>>> import numpy as np
>>> np.set_printoptions(suppress=True, linewidth=120)
>>> def tidy(a):
...     return np.round(a, 2) + 0
... 
>>> A = np.loadtxt("arr.csv", delimiter=",")
>>> A
array([[-8.,  8., -2., -1., -1., -7.,  1.],
       [-1., -5., -2.,  3.,  7.,  1., -7.],
       [-5., -7., -3.,  4.,  3., -7., -3.],
       [-1., -9., -4.,  2.,  1.,  2., -1.],
       [-4., -4., -1., -2., -8., -4.,  8.],
       [ 8.,  4.,  1.,  6.,  1., -5., -1.],
       [-4., -3.,  4.,  3., -4.,  5.,  4.],
       [ 1., -3.,  5., -4.,  4.,  0., -4.],
       [-1., -5.,  1., -6., -5., -7.,  5.],
       [-6.,  0.,  7., -1.,  2., -4., -2.],
       [ 3., -4., -7., -7., -4.,  7.,  4.],
       [ 4., -9., -2.,  2., -2., -4.,  2.]])
>>> # rank 6
>>> tidy(A @ np.linalg.pinv(A) @ A)
array([[-8.,  8., -2., -1., -1., -7.,  1.],
       [-1., -5., -2.,  3.,  7.,  1., -7.],
       [-5., -7., -3.,  4.,  3., -7., -3.],
       [-1., -9., -4.,  2.,  1.,  2., -1.],
       [-4., -4., -1., -2., -8., -4.,  8.],
       [ 8.,  4.,  1.,  6.,  1., -5., -1.],
       [-4., -3.,  4.,  3., -4.,  5.,  4.],
       [ 1., -3.,  5., -4.,  4.,  0., -4.],
       [-1., -5.,  1., -6., -5., -7.,  5.],
       [-6.,  0.,  7., -1.,  2., -4., -2.],
       [ 3., -4., -7., -7., -4.,  7.,  4.],
       [ 4., -9., -2.,  2., -2., -4.,  2.]])
>>> np.unique(A.round(6), axis=0).shape
(12, 7)
>>> tidy(np.linalg.norm(A, 2) / np.linalg.norm(A))
np.float64(0.53)
>>> [round(float(x), 2) for x in np.linalg.svd(A, compute_uv=False)[:3]]
[22.11, 20.11, 18.87]
>>> np.argsort(-np.linalg.norm(A, axis=0).round(6), kind="stable")[:3]
array([1, 5, 0])
>>> left, sv, VT = np.linalg.svd(A)
>>> np.argmax(sv[:-1] / (sv[1:] + 1e-6)) + 1
np.int64(6)
>>> tidy(sv)
array([22.11, 20.11, 18.87, 14.29, 11.91, 10.98,  0.  ])
>>> out = left[:, :6] @ np.diag(sv[:6]) @ VT[:6]
>>> np.linalg.matrix_rank(out)
np.int64(6)
>>> tidy(np.linalg.norm(A - out) / np.linalg.norm(A))
np.float64(0.0)
>>> out = np.array([[2, 1, -1],
...     [0, 1, 1],
...     [1, -1, 0],
...     [1, -2, 0],
...     [0, 2, -2],
...     [2, 0, 0],
...     [2, 2, 2]])
>>> np.einsum("ij->j", A)
array([-14., -37.,  -3.,  -1.,  -6., -23.,   6.])
>>> np.einsum("ik,kj->ij", A, out)
array([[-31.,   4.,  20.],
       [-13., -10., -32.],
       [-29., -17., -14.],
       [ -2., -10., -12.],
       [ -3.,  -3.,  32.],
       [ 11.,  -1.,  -8.],
       [ 17., -17.,  17.],
       [ -5.,   1., -20.],
       [-11.,   5.,  16.],
       [-18., -11.,  -2.],
       [ 14.,  20.,   9.],
       [  4.,  -7.,  -5.]])
>>> np.vstack([A, out.T]).shape
(15, 7)
>>> np.einsum("ik,kj->ji", A, out)
array([[-31., -13., -29.,  -2.,  -3.,  11.,  17.,  -5., -11., -18.,  14.,   4.],
       [  4., -10., -17., -10.,  -3.,  -1., -17.,   1.,   5., -11.,  20.,  -7.],
       [ 20., -32., -14., -12.,  32.,  -8.,  17., -20.,  16.,  -2.,   9.,  -5.]])
>>> out.T @ A.T
array([[-31., -13., -29.,  -2.,  -3.,  11.,  17.,  -5., -11., -18.,  14.,   4.],
       [  4., -10., -17., -10.,  -3.,  -1., -17.,   1.,   5., -11.,  20.,  -7.],
       [ 20., -32., -14., -12.,  32.,  -8.,  17., -20.,  16.,  -2.,   9.,  -5.]])
>>> rng = np.random.default_rng(27)
>>> out = A + rng.integers(-2, 3, (12, 6)) @ rng.integers(-2, 3, (6, 7))
>>> out
array([[-18.,   4.,   4.,  -1.,  -2.,   1.,   1.],
       [  5.,   3.,   0.,   3.,  11.,  -7.,  -5.],
       [ -6., -12.,  -4.,   2.,   1.,  -4.,  -5.],
       [ -5., -16.,  -7.,   5.,  -3.,   4.,  -9.],
       [ -7.,   5.,   1.,   6.,   0.,  -8.,  12.],
       [  7.,   4.,  10.,   1.,   0.,  -5.,  -5.],
       [  2.,  -1.,   1.,   1.,   0.,   8.,   0.],
       [  1., -10.,  -4.,  -2.,   4.,   8., -12.],
       [ -7.,   3.,   7.,   0.,   4.,  -7.,   9.],
       [ -7.,   3.,   8.,   4.,   6.,  -7.,  -8.],
       [  3., -12., -16.,  -6., -15.,   4.,   8.],
       [  9.,  -6.,  11.,  -8.,   0.,  -5.,  -8.]])
>>> out - A
array([[-10.,  -4.,   6.,   0.,  -1.,   8.,   0.],
       [  6.,   8.,   2.,   0.,   4.,  -8.,   2.],
       [ -1.,  -5.,  -1.,  -2.,  -2.,   3.,  -2.],
       [ -4.,  -7.,  -3.,   3.,  -4.,   2.,  -8.],
       [ -3.,   9.,   2.,   8.,   8.,  -4.,   4.],
       [ -1.,   0.,   9.,  -5.,  -1.,   0.,  -4.],
       [  6.,   2.,  -3.,  -2.,   4.,   3.,  -4.],
       [  0.,  -7.,  -9.,   2.,   0.,   8.,  -8.],
       [ -6.,   8.,   6.,   6.,   9.,   0.,   4.],
       [ -1.,   3.,   1.,   5.,   4.,  -3.,  -6.],
       [  0.,  -8.,  -9.,   1., -11.,  -3.,   4.],
       [  5.,   3.,  13., -10.,   2.,  -1., -10.]])
>>> E = np.load("m.npy")
>>> E
array([[ 3,  4,  5,  6,  7,  8,  9, 10, 11, 12, 13, 14],
       [15, 16, 17, 18, 19, 20, 21, 22, 23, 24, 25, 26],
       [27, 28, 29, 30, 31, 32, 33, 34, 35, 36, 37, 38],
       [39, 40, 41, 42, 43, 44, 45, 46, 47, 48, 49, 50],
       [51, 52, 53, 54, 55, 56, 57, 58, 59, 60, 61, 62],
       [63, 64, 65, 66, 67, 68, 69, 70, 71, 72, 73, 74],
       [75, 76, 77, 78, 79, 80, 81, 82, 83, 84, 85, 86]])
>>> np.unique(E.round(6), axis=0).shape
(7, 12)
>>> np.allclose(E[:-1].T @ np.linalg.lstsq(E[:-1].T, E[-1])[0], E[-1])
True
>>> W0 = np.loadtxt("dump.csv", delimiter=",")
>>> W0
array([[ 0.63, -0.75, -1.37,  2.42,  3.35, -1.34,  0.96,  1.1 ,  0.91,  1.34,  3.51],
       [-5.12, -0.31, -3.68, -4.99, -2.14, -2.07,  1.  , -4.39,  3.15, -0.26, -0.41],
       [ 3.36,  2.24, -1.79, -2.4 ,  1.19, -1.03, -1.58, -7.55, -4.51,  1.19, -1.98],
       [-3.28, -1.44, -2.97, -1.29,  2.81,  0.62,  7.86,  2.39, -3.19, -3.34, -6.76],
       [-0.03, -0.08,  1.04,  1.  , -0.02,  2.96,  3.52,  4.06, -0.42, -2.06, -0.37],
       [ 1.16, -0.8 , -1.27,  2.69, -1.39, -3.79, -1.9 ,  4.33,  3.11, -0.25,  3.2 ],
       [ 3.1 , -1.95,  2.79,  3.91, -4.77, -0.85, -3.04,  3.75,  3.24,  1.52,  4.09],
       [ 0.55,  1.58, -4.67, -3.71,  3.36, -0.03, -0.31, -6.72, -3.08, -3.11, -4.38]])
>>> np.count_nonzero(W0)
np.int64(88)
>>> tidy(W0.mean(axis=0))
array([ 0.05, -0.19, -1.49, -0.3 ,  0.3 , -0.69,  0.81, -0.38, -0.1 , -0.62, -0.39])
>>> np.unravel_index(np.abs(W0).argmax(), W0.shape)
(np.int64(3), np.int64(6))
>>> tidy(W0.sum(axis=0))
array([  0.37,  -1.51, -11.92,  -2.37,   2.39,  -5.53,   6.51,  -3.03,  -0.79,  -4.97,  -3.1 ])
>>> tidy(W0.sum(axis=1))
array([ 10.76, -19.22, -12.86,  -8.59,   9.6 ,   5.09,  11.79, -20.52])
>>> np.abs(W0).max()
np.float64(7.86)
>>> J = np.array([[-2, -2, 0, 0], [-1, -1, 0, 0], [0, 0, -2, -2], [0, 0, -1, -1]])
>>> out = J[0, 0] * J[1:] - np.outer(J[1:, 0], J[0])
>>> out
array([[0, 0, 0, 0],
       [0, 0, 4, 4],
       [0, 0, 2, 2]])
>>> np.linalg.matrix_rank(out), np.linalg.matrix_rank(J)
(np.int64(1), np.int64(2))
>>> r0 = np.array([1, 2, -3])
>>> np.convolve(J[2], r0)
array([ 0,  0, -2, -6,  2,  6])
>>> np.array([np.convolve(row, r0, "same") for row in J])
array([[-6,  2,  6,  0],
       [-3,  1,  3,  0],
       [ 0, -2, -6,  2],
       [ 0, -1, -3,  1]])
>>> np.polyval(r0, J[2])
array([-3, -3, -3, -3])
>>> np.correlate(J[2], J[3], "full")
array([0, 0, 2, 4, 2, 0, 0])
